$ python -q
>>> import numpy as np
>>> np.set_printoptions(suppress=True, linewidth=200)
>>> M = np.array([[-1.2, 0.6, -1.1, 0.9, 1.1],
...     [-1.6, -1.5, 0.6, 0.7, -0.5],
...     [-1.6, -1.2, 0.8, -0.2, -1.8],
...     [1.4, -0.7, 0.8, -1.2, 0.8],
...     [-0.3, 0.8, -0.7, -1.6, 0.7],
...     [0.1, -2.2, 0.3, 0.8, -1.3],
...     [-0.9, -1.1, 0.6, 1.3, -1.3],
...     [1.5, 0.5, 0.3, -1.8, 0.7],
...     [-0.5, 0.2, 0.3, -0.2, 0.7],
...     [-1.3, -0.7, 1.7, -0.3, 1.5]])
>>> M
array([[-1.2,  0.6, -1.1,  0.9,  1.1],
       [-1.6, -1.5,  0.6,  0.7, -0.5],
       [-1.6, -1.2,  0.8, -0.2, -1.8],
       [ 1.4, -0.7,  0.8, -1.2,  0.8],
       [-0.3,  0.8, -0.7, -1.6,  0.7],
       [ 0.1, -2.2,  0.3,  0.8, -1.3],
       [-0.9, -1.1,  0.6,  1.3, -1.3],
       [ 1.5,  0.5,  0.3, -1.8,  0.7],
       [-0.5,  0.2,  0.3, -0.2,  0.7],
       [-1.3, -0.7,  1.7, -0.3,  1.5]])
>>> left, sigma, Vh = np.linalg.svd(M, full_matrices=False)
>>> np.abs(left[:, 0]).round(6).argmax()
np.int64(6)
>>> np.round(np.abs(Vh[0]), 1)
array([0.5, 0.5, 0.2, 0.5, 0.5])
>>> np.round(left.T @ left, 1) + 0
array([[1., 0., 0., 0., 0.],
       [0., 1., 0., 0., 0.],
       [0., 0., 1., 0., 0.],
       [0., 0., 0., 1., 0.],
       [0., 0., 0., 0., 1.]])
>>> Ac = M - M.mean(axis=0)
>>> vecs = np.linalg.svd(Ac)[2][:4]
>>> other = Ac - Ac @ vecs.T @ vecs
>>> np.round(np.linalg.norm(other) / np.linalg.norm(Ac), 1)
np.float64(0.1)
>>> np.round(np.cov(Ac @ vecs.T, rowvar=False), 1) + 0
array([[3. , 0. , 0. , 0. ],
       [0. , 1.3, 0. , 0. ],
       [0. , 0. , 0.7, 0. ],
       [0. , 0. , 0. , 0.4]])
>>> other = np.c_[M[:, :3] @ np.array([[0, 2, 0], [1, 1, 1], [0, 2, 0]]), np.array([-1, -8, 2, -9, -5, -9, -4, -9, -6, 9])]
>>> other.round(1)
array([[ 0.6, -4. ,  0.6, -1. ],
       [-1.5, -3.5, -1.5, -8. ],
       [-1.2, -2.8, -1.2,  2. ],
       [-0.7,  3.7, -0.7, -9. ],
       [ 0.8, -1.2,  0.8, -5. ],
       [-2.2, -1.4, -2.2, -9. ],
       [-1.1, -1.7, -1.1, -4. ],
       [ 0.5,  4.1,  0.5, -9. ],
       [ 0.2, -0.2,  0.2, -6. ],
       [-0.7,  0.1, -0.7,  9. ]])
>>> np.linalg.matrix_rank(other)
np.int64(3)
>>> np.round(np.linalg.norm(other - M @ np.linalg.lstsq(M, other)[0], axis=0), 1) + 0
array([ 0. ,  0. ,  0. , 14.7])
>>> Ac = (M - M.mean(axis=0)) / M.std(axis=0)
>>> Ac.std(axis=0)
array([1., 1., 1., 1., 1.])
>>> coef = np.linalg.lstsq(np.delete(Ac, 1, axis=1), Ac[:, 1])[0]
>>> np.abs(coef).argmax()
np.int64(1)
>>> X = np.load("case17.npy")
>>> X
array([[0, 0, 0, 0, 0, 0, 0, 0, 1],
       [0, 0, 0, 0, 0, 0, 1, 0, 0],
       [0, 0, 0, 0, 0, 0, 0, 1, 0],
       [0, 0, 0, 0, 0, 1, 0, 0, 0],
       [0, 0, 0, 0, 1, 0, 0, 0, 0],
       [0, 0, 1, 0, 0, 0, 0, 0, 0],
       [0, 1, 0, 0, 0, 0, 0, 0, 0],
       [1, 0, 0, 0, 0, 0, 0, 0, 0],
       [0, 0, 0, 1, 0, 0, 0, 0, 0]])
>>> np.linalg.norm(X, axis=1).argmax()
np.int64(0)
>>> np.round(np.linalg.norm(X, axis=0), 1)
array([1., 1., 1., 1., 1., 1., 1., 1., 1.])
>>> round(float(np.linalg.norm(X, 1)), 1), round(np.linalg.norm(X, np.inf), 1)
(1.0, np.float64(1.0))
>>> round(float(np.linalg.norm(X[8], 1)), 1), np.round(np.linalg.norm(X[8], np.inf), 1)
(1.0, np.float64(1.0))
